% python3 -q
>>> import numpy as np
>>> import numpy.linalg as la
>>> np.set_printoptions(suppress=True, linewidth=160)
>>> F, _ = la.qr(np.array([[-1.0, -0.6, 0.3], [0.0, 0.5, 1.1], [0.0, 0.6, 0.5]]))
>>> print(F.round(2))
[[ 1.    0.    0.  ]
 [-0.   -0.64 -0.77]
 [-0.   -0.77  0.64]]
>>> # symmetric, so the eigenvalues are real
>>> ev, V = la.eig(F)
>>> print(ev)
[ 1. -1.  1.]
>>> print(np.round(np.sort(la.eigvals(la.inv(F))), 2))
[-1.  1.  1.]
>>> print(np.round(np.sort(la.eigvals(F.T)), 2))
[-1.  1.  1.]
>>> print(round(float(la.det(F)), 2))
-1.0
>>> print(round(np.abs(la.eigvals(F)).max(), 2))
1.0
>>> print((F - F.T) / 2)
[[ 0.  0.  0.]
 [-0.  0.  0.]
 [-0.  0.  0.]]
>>> print(np.trace(F))
1.0
>>> F.inv()
Traceback (most recent call last):
  File "<python-input-14>", line 1, in <module>
    F.inv()
    ^^^^^
AttributeError: 'numpy.ndarray' object has no attribute 'inv'
>>> print(np.round(la.matrix_power(F, 4), 2) + 0)
[[1. 0. 0.]
 [0. 1. 0.]
 [0. 0. 1.]]
>>> m1 = np.loadtxt("out11.csv", delimiter=",")
>>> print(m1.round(2))
[[-4.51 -0.66 -1.34 -1.57]
 [ 4.71  0.49  1.1   1.17]
 [-0.05 -1.71 -2.54 -3.96]
 [-1.94 -1.54 -2.44 -3.59]
 [ 0.85  1.67  2.54  3.88]
 [ 3.29  1.23  2.09  2.88]
 [-4.23  0.97  1.11  2.22]
 [-2.39  1.54  2.09  3.54]
 [ 4.91  0.23  0.73  0.57]
 [-3.87 -1.02 -1.82 -2.39]
 [ 4.13  0.89  1.65  2.1 ]
 [-2.2  -1.5  -2.4  -3.49]
 [-3.15  1.38  1.79  3.16]
 [ 0.16 -1.71 -2.52 -3.96]
 [-0.25  1.71  2.51  3.96]
 [ 1.62  1.59  2.49  3.7 ]
 [ 1.75 -1.63 -2.27 -3.76]
 [ 0.82  1.67  2.54  3.88]
 [ 4.81 -0.53 -0.41 -1.2 ]
 [ 3.73 -1.19 -1.47 -2.74]
 [ 4.5   0.67  1.34  1.58]
 [ 2.97  1.33  2.2   3.09]
 [ 4.1   0.91  1.67  2.14]
 [ 4.95  0.13  0.58  0.33]
 [-3.89  1.13  1.37  2.59]
 [-3.71 -1.08 -1.9  -2.54]]
>>> Uu, sig, vt = la.svd(m1)
>>> V = vt[:(sig > 1e-8).sum()]
>>> rng = np.random.default_rng(7950)
>>> vec = m1[14] + 3 * m1[17] + rng.integers(2) * np.eye(4)[0]
>>> print(vec.round(2))
[ 3.2   6.73 10.15 15.6 ]
>>> print(la.matrix_rank(np.vstack([m1, vec])))
3
>>> print(round(float(la.norm(vec - V.T @ V @ vec)), 2))
0.06
>>> print(np.allclose(V.T @ V @ vec, vec))
False
>>> G = np.cov(m1, rowvar=False)
>>> print(np.argsort(-m1.std(axis=0).round(6), kind="stable"))
[0 3 2 1]
>>> print(np.round(np.corrcoef(m1.T), 2))
[[1.   0.14 0.27 0.15]
 [0.14 1.   0.99 1.  ]
 [0.27 0.99 1.   0.99]
 [0.15 1.   0.99 1.  ]]
>>> print(G.round(2))
[[11.36  0.59  1.78  1.46]
 [ 0.59  1.59  2.4   3.68]
 [ 1.78  2.4   3.7   5.58]
 [ 1.46  3.68  5.58  8.55]]
>>> print(np.round(la.eigvalsh(G)[::-1], 2) + 0)
[15.15 10.04  0.    0.  ]
>>> print(np.round(np.median(m1, axis=0), 2))
[0.83 0.58 1.1  1.37]
>>> print(G.shape)
(4, 4)
>>> print(round(np.corrcoef(m1[:, 3], m1[:, 0])[0, 1], 2))
0.15
>>> print(np.round(m1.std(axis=0), 2))
[3.3  1.24 1.89 2.87]
>>> Y = m1 + rng.integers(-2, 3, (26, 2)) @ rng.integers(-2, 3, (2, 4))
>>> print(Y.round(2))
[[-5.51  0.34 -2.34 -0.57]
 [ 9.71 -2.51 -1.9  -1.83]
 [ 1.95 -3.71 -0.54 -5.96]
 [ 2.06 -4.54 -2.44 -6.59]
 [-1.15  2.67  4.54  4.88]
 [ 7.29 -0.77 -1.91  0.88]
 [-0.23 -1.03 -2.89  0.22]
 [-2.39  2.54 -1.91  4.54]
 [ 2.91  1.23  2.73  1.57]
 [-5.87  0.98 -3.82 -0.39]
 [ 8.13 -1.11 -2.35  0.1 ]
 [-0.2  -3.5  -0.4  -5.49]
 [-6.15  2.38  6.79  4.16]
 [-2.84  0.29 -1.52 -1.96]
 [ 1.75 -0.29  4.51  1.96]
 [-0.38  2.59  4.49  4.7 ]
 [-0.25 -0.63 -0.27 -2.76]
 [-0.18  2.67  1.54  4.88]
 [ 3.81  0.47 -1.41 -0.2 ]
 [ 3.73 -2.19  2.53 -3.74]
 [ 1.5   1.67  6.34  2.58]
 [ 6.97 -0.67 -1.8   1.09]
 [ 1.1   2.91  2.67  4.14]
 [ 5.95 -0.87  1.58 -0.67]
 [ 0.11 -1.87  1.37 -0.41]
 [-0.71 -3.08 -2.9  -4.54]]
>>> print(la.matrix_rank(Y - m1, tol=1e-8))
2
>>> print(np.round(Y - m1, 2))
[[-1.  1. -1.  1.]
 [ 5. -3. -3. -3.]
 [ 2. -2.  2. -2.]
 [ 4. -3.  0. -3.]
 [-2.  1.  2.  1.]
 [ 4. -2. -4. -2.]
 [ 4. -2. -4. -2.]
 [ 0.  1. -4.  1.]
 [-2.  1.  2.  1.]
 [-2.  2. -2.  2.]
 [ 4. -2. -4. -2.]
 [ 2. -2.  2. -2.]
 [-3.  1.  5.  1.]
 [-3.  2.  1.  2.]
 [ 2. -2.  2. -2.]
 [-2.  1.  2.  1.]
 [-2.  1.  2.  1.]
 [-1.  1. -1.  1.]
 [-1.  1. -1.  1.]
 [ 0. -1.  4. -1.]
 [-3.  1.  5.  1.]
 [ 4. -2. -4. -2.]
 [-3.  2.  1.  2.]
 [ 1. -1.  1. -1.]
 [ 4. -3.  0. -3.]
 [ 3. -2. -1. -2.]]
>>> C = Y[[21, 14]].astype(float)
>>> for _ in range(5):
...     labels = la.norm(Y[:, None] - C, axis=-1).argmin(axis=1)
...     C = np.array([Y[labels == j].mean(axis=0) for j in range(2)])
... 
>>> print(labels)
[1 0 0 0 1 0 0 1 1 1 0 0 1 1 1 1 0 1 0 0 1 0 1 0 1 0]
>>> print(np.round(C[1] - C[0], 2))
[-5.02  3.25  3.09  4.58]
>>> print(np.abs(C[1] - C[0]).argmax())
0
>>> print(np.bincount(labels))
[13 13]
>>> J = np.array([[-4, -5, -3, 0, 1], [-1, 5, -3, -2, -2], [-5, 5, -4, 4, 1]])
>>> J[1] = J[2]
>>> print(J)
[[-4 -5 -3  0  1]
 [-5  5 -4  4  1]
 [-5  5 -4  4  1]]
>>> vec = np.array([2, 1, 2, 0, 0])
>>> print(J @ np.eye(5)[3])
[0. 4. 4.]
>>> vec @ J
Traceback (most recent call last):
  File "<python-input-50>", line 1, in <module>
    vec @ J
    ~~~~^~~
ValueError: matmul: Input operand 1 has a mismatch in its core dimension 0, with gufunc signature (n?,k),(k,m?)->(n?,m?) (size 3 is different from 5)
>>> print(J * vec)
[[ -8  -5  -6   0   0]
 [-10   5  -8   0   0]
 [-10   5  -8   0   0]]
>>> X = np.loadtxt("run17.csv", delimiter=",")
>>> print(X)
[[-1.08  0.45 -0.18]
 [-0.84  0.35 -0.14]
 [ 2.52 -1.05  0.42]
 [-1.44  0.6  -0.24]]
>>> Uu, sig, vt = la.svd(X)
>>> print(sig.round(2) + 0)
[3.52 0.   0.  ]
>>> Y = Uu[:, :1] @ np.diag(sig[:1]) @ vt[:1]
>>> print(la.matrix_rank(Y))
1
>>> print(round(float(la.norm(X - Y, 2)), 2), round(sig[1], 2))
0.0 0.0
>>> Uu, sig, vt = la.svd(X)
>>> V = vt[:(sig > 1e-8).sum()]
>>> vec = X[2] + 4 * X[1] + rng.integers(2) * np.eye(3)[1]
>>> print(vec.round(2))
[-0.84  1.35 -0.14]
>>> print(np.allclose(V.T @ V @ vec, vec))
False
>>> rank = la.matrix_rank(X)
>>> print(rank)
1
>>> N = la.svd(X)[2][rank:].T
>>> print([int(la.matrix_rank(X[:i])) for i in range(1, len(X) + 1)])
[1, 1, 1, 1]
>>> print([int(la.matrix_rank(np.delete(X, i, axis=0))) for i in range(4)])
[1, 1, 1, 1]
>>> print(N.shape)
(3, 2)
>>> print(la.cond(X) > 100)
True
>>> print(np.round(la.norm(X, 2) / la.norm(X), 2))
1.0
>>> arr = np.loadtxt("arr.csv", delimiter=",")
>>> print(arr)
[[-32.01   7.96]
 [-23.94   5.99]]
>>> # column 0 dominates
>>> print(la.cond(arr) > 100)
True
>>> print(la.matrix_rank(arr, rtol=0.1))
1
>>> print(np.argsort(-la.norm(arr, axis=0).round(6), kind="stable")[:3])
[0 1]
>>> A = np.load("data.npy")
>>> print(A)
[[  0.  23. -14.   9.]
 [  0.  16.  -8.   8.]
 [  0.   9.  -2.   7.]
 [  0. -15.  10.  -5.]]
>>> print([round(float(x), 2) for x in la.svd(A, compute_uv=False)[:3]])
[40.57, 5.26, 0.0]
>>> print(la.cond(A) > 100)
True
>>> print(np.argsort(-la.norm(A, axis=0).round(6), kind="stable")[:3])
[1 2 3]
>>> proj = np.triu(np.array([[-2, 1, 2, -2], [3, 1, 2, 2], [3, 3, -1, -3], [-2, -2, 2, 0]]), 1) + np.eye(4)
>>> Y = proj @ A @ la.inv(proj)
>>> print(np.round(np.poly(Y), 2) + 0)
[ 1. -9. 20.  0.  0.]
>>> print(Y)
[[   0.   87. -220. -793.]
 [   0.    4.    0.    4.]
 [   0.   54. -140. -506.]
 [   0.  -15.   40.  145.]]
>>> print(la.matrix_rank(Y))
2
>>> E = np.loadtxt("w.csv", delimiter=",")
>>> print(E)
[[  8.   3.   0.   2.]
 [  0.   3.   6.  -6.]
 [-12.  -7.  -8.   6.]
 [-12.  -7. -14.  12.]]
>>> labels = rng.permutation(4)
>>> Y = E[:, labels] * rng.choice([-1, 1], 4)
>>> print(Y)
[[  8.  -3.  -0.  -2.]
 [  0.  -3.  -6.   6.]
 [-12.   7.   8.  -6.]
 [-12.   7.  14. -12.]]
>>> Uu, _, vt = la.svd(E.T @ Y)
>>> print(np.round(la.lstsq(E, Y)[0], 2) + 0)
[[ 1.  0.  0.  0.]
 [ 0. -1.  0.  0.]
 [ 0.  0. -1.  0.]
 [ 0.  0.  0. -1.]]
>>> print(labels)
[0 1 2 3]
>>> print(np.round(Uu @ vt, 2) + 0)
[[ 1.  0.  0.  0.]
 [ 0. -1.  0.  0.]
 [ 0.  0. -1.  0.]
 [ 0.  0.  0. -1.]]
>>> u = np.array([3, 4, 7])
>>> g = np.array([-1, 3, 0])
>>> data = u[:, None] + g[None, :]
>>> print(data)
[[ 2  6  3]
 [ 3  7  4]
 [ 6 10  7]]
>>> Uu, sig, vt = la.svd(data)
>>> print(np.argmax(sig[:-1] / (sig[1:] + 1e-6)) + 1)
2
>>> Y = Uu[:, :2] @ np.diag(sig[:2]) @ vt[:2]
>>> print(np.round(np.abs(data - Y).max(), 2))
0.0
>>> print(round(la.norm(data - Y, 2), 2), round(float(sig[2]), 2))
0.0 0.0
>>> print(round(la.norm(data - Y) / la.norm(data), 2))
0.0
>>> print(la.matrix_rank(Y))
2
>>> Y = data + rng.integers(-2, 3, (3, 2)) @ rng.integers(-2, 3, (2, 3))
>>> print(Y)
[[ 2  3  4]
 [ 3  9  4]
 [ 6 14  5]]
>>> print(np.round(la.svd(Y - data, compute_uv=False), 2))
[5.77 0.85 0.  ]
>>> print(la.matrix_rank(Y - data, tol=1e-8))
2
